$ python3 -q
>>> import numpy as np
>>> np.set_printoptions(precision=2, suppress=True, linewidth=140)
>>> rnd = lambda a: np.round(a, 2) + 0
>>> X = np.load("mat.npy")
>>> print(X)
[[3 3 3]
 [3 6 6]
 [3 6 9]]
>>> print(np.kron(np.eye(2, dtype=int), X))
[[3 3 3 0 0 0]
 [3 6 6 0 0 0]
 [3 6 9 0 0 0]
 [0 0 0 3 3 3]
 [0 0 0 3 6 6]
 [0 0 0 3 6 9]]
>>> print(np.einsum("ii->", X))
18
>>> print(np.einsum("ij,ji->", X, X))
234
>>> print(rnd(np.linalg.eigvals(X).sum().real))
18.0
>>> print(rnd(np.linalg.det(2 * X)), rnd(np.linalg.det(X)))
216.0 27.0
>>> K = np.array([[1, 0, 0], [1, 1, 0], [2, -1, 1]])
>>> P = np.triu(np.array([[1, 2, 0], [1, 3, 0], [1, 0, 1]]), 1) + np.eye(3)
>>> M2 = P @ X @ np.linalg.inv(P)
>>> print(P @ X - X @ P)
[[ 6.  6. 12.]
 [ 0. -6.  0.]
 [ 0. -6.  0.]]
>>> print(rnd(np.linalg.det(M2)))
27.0
>>> vec = np.array([-3, 2, 4])
>>> target = K @ vec
>>> print(target)
[-3 -1 -4]
>>> print(rnd(np.linalg.solve(K, 3 * target)))
[-9.  6. 12.]
>>> print(rnd(np.linalg.solve(K, target + K[:, 1])))
[-3.  3.  4.]
>>> vec = np.array([0, 2, -1])
>>> target = K @ vec
>>> beta, lr = np.zeros(3), 1 / np.linalg.norm(K, 2) ** 2
>>> for i in range(200):
...     beta -= lr * K.T @ (K @ beta - target)
...     if i % 50 == 0: print(i, round(np.linalg.norm(K @ beta - target), 2))
... 
0 2.07
50 0.04
100 0.02
150 0.01
>>> print(rnd(np.linalg.cond(K)))
9.68
>>> print(rnd(np.sort(np.abs(np.linalg.eigvals(K)))))
[1. 1. 1.]
>>> print(np.linalg.matrix_power(K, 3))
[[ 1  0  0]
 [ 3  1  0]
 [ 3 -3  1]]
>>> print(np.allclose(K, K.T))
False
>>> mat = np.load("case1.npy")
>>> print(mat)
[[3 4 5]
 [0 1 2]
 [3 4 5]]
>>> print(np.allclose(mat[:-1].T @ np.linalg.lstsq(mat[:-1].T, mat[-1])[0], mat[-1]))
True
>>> print(rnd(mat @ np.linalg.pinv(mat) @ mat))
[[3. 4. 5.]
 [0. 1. 2.]
 [3. 4. 5.]]
>>> print(np.abs(np.diag(np.linalg.qr(mat)[1])) > 1e-9)
[ True  True False]
>>> print(rnd(np.linalg.eigvals(mat).sum().real))
9.0
>>> print(np.einsum("ii->", mat))
9
>>> print(rnd(np.poly(mat)))
[ 1. -9.  0.  0.]
>>> print(np.kron(np.eye(2, dtype=int), mat))
[[3 4 5 0 0 0]
 [0 1 2 0 0 0]
 [3 4 5 0 0 0]
 [0 0 0 3 4 5]
 [0 0 0 0 1 2]
 [0 0 0 3 4 5]]
>>> print(rnd(np.linalg.det(2 * mat)), rnd(np.linalg.det(mat)))
0.0 0.0
>>> U, s, VT = np.linalg.svd(mat)
>>> evecs = VT[:(s > 1e-8).sum()]
>>> rng = np.random.default_rng(25395)
>>> vec = mat[2] + 4 * mat[1] + rng.integers(2) * np.eye(3)[2]
>>> print(vec)
[ 3.  8. 13.]
>>> print(rnd(np.diag(evecs.T @ evecs)))
[0.83 0.33 0.83]
>>> print(np.allclose(evecs.T @ evecs @ vec, vec))
True
>>> print(rnd(np.linalg.norm(vec - evecs.T @ evecs @ vec)))
0.0
>>> U, s, VT = np.linalg.svd(mat)
>>> print(rnd(s))
[10.2   1.02  0.  ]
>>> M2 = U[:, :2] @ np.diag(s[:2]) @ VT[:2]
>>> print(np.linalg.matrix_rank(mat, rtol=0.05))
2
>>> print(rnd(M2))
[[3. 4. 5.]
 [0. 1. 2.]
 [3. 4. 5.]]
>>> P = np.triu(np.array([[-3, -5, 1], [-9, -2, -7], [-6, -9, -5]]), 1) + np.eye(3)
>>> M2 = P @ mat @ np.linalg.inv(P)
>>> print(np.linalg.matrix_rank(M2))
2
>>> print(rnd(np.poly(M2)))
[ 1. -9.  0.  0.]
>>> print(rnd(np.linalg.det(M2)))
0.0
>>> arr = np.loadtxt("test5.csv", delimiter=",")
>>> print(arr)
[[ 1. -3.  3.]
 [ 0. -3.  3.]
 [ 0.  0.  3.]]
>>> u = np.array([-1, 0, -3])
>>> print(np.correlate(arr[1], arr[2], "full"))
[ 0. -9.  9.  0.  0.]
>>> print(np.cross(arr[1, :3], arr[2, :3]))
[-9.  0.  0.]
>>> u = np.array([-1, 0, 0])
>>> M2 = arr + np.outer(u, np.eye(3)[0])
>>> print(M2)
[[ 0. -3.  3.]
 [ 0. -3.  3.]
 [ 0.  0.  3.]]
>>> m1 = np.load("a.npy")
>>> print(m1)
[[ 2 -1 -1]
 [-2  1  2]
 [-6  3  7]]
>>> rk = np.linalg.matrix_rank(m1)
>>> print(rk)
2
>>> null = np.linalg.svd(m1)[2][rk:].T
>>> print([int(np.linalg.matrix_rank(m1[:i])) for i in range(1, len(m1) + 1)])
[1, 2, 2]
>>> print(rnd(null[:, 0] / null[np.abs(null[:, 0]).round(6).argmax(), 0]))
[0.5 1.  0. ]
>>> print(rnd(m1 @ null))
[[0.]
 [0.]
 [0.]]
>>> U, s, VT = np.linalg.svd(m1)
>>> evecs = VT[:(s > 1e-8).sum()]
>>> vec = m1[1] + 4 * m1[2] + rng.integers(2) * np.eye(3)[2]
>>> print(vec)
[-26.  13.  30.]
>>> print(rnd(np.linalg.norm(vec - evecs.T @ evecs @ vec)))
0.0
>>> print(rnd(np.diag(evecs.T @ evecs)))
[0.8 0.2 1. ]
>>> print((m1 - m1.T) / 2)
[[ 0.   0.5  2.5]
 [-0.5  0.  -0.5]
 [-2.5  0.5  0. ]]
>>> print(np.allclose(m1 @ m1.T, m1.T @ m1))
False
>>> print((m1 + m1.T) / 2)
[[ 2.  -1.5 -3.5]
 [-1.5  1.   2.5]
 [-3.5  2.5  7. ]]
>>> print(rnd(np.linalg.det(m1)))
0.0
>>> print(rnd(np.abs(np.linalg.eigvals(m1)).max()))
9.0
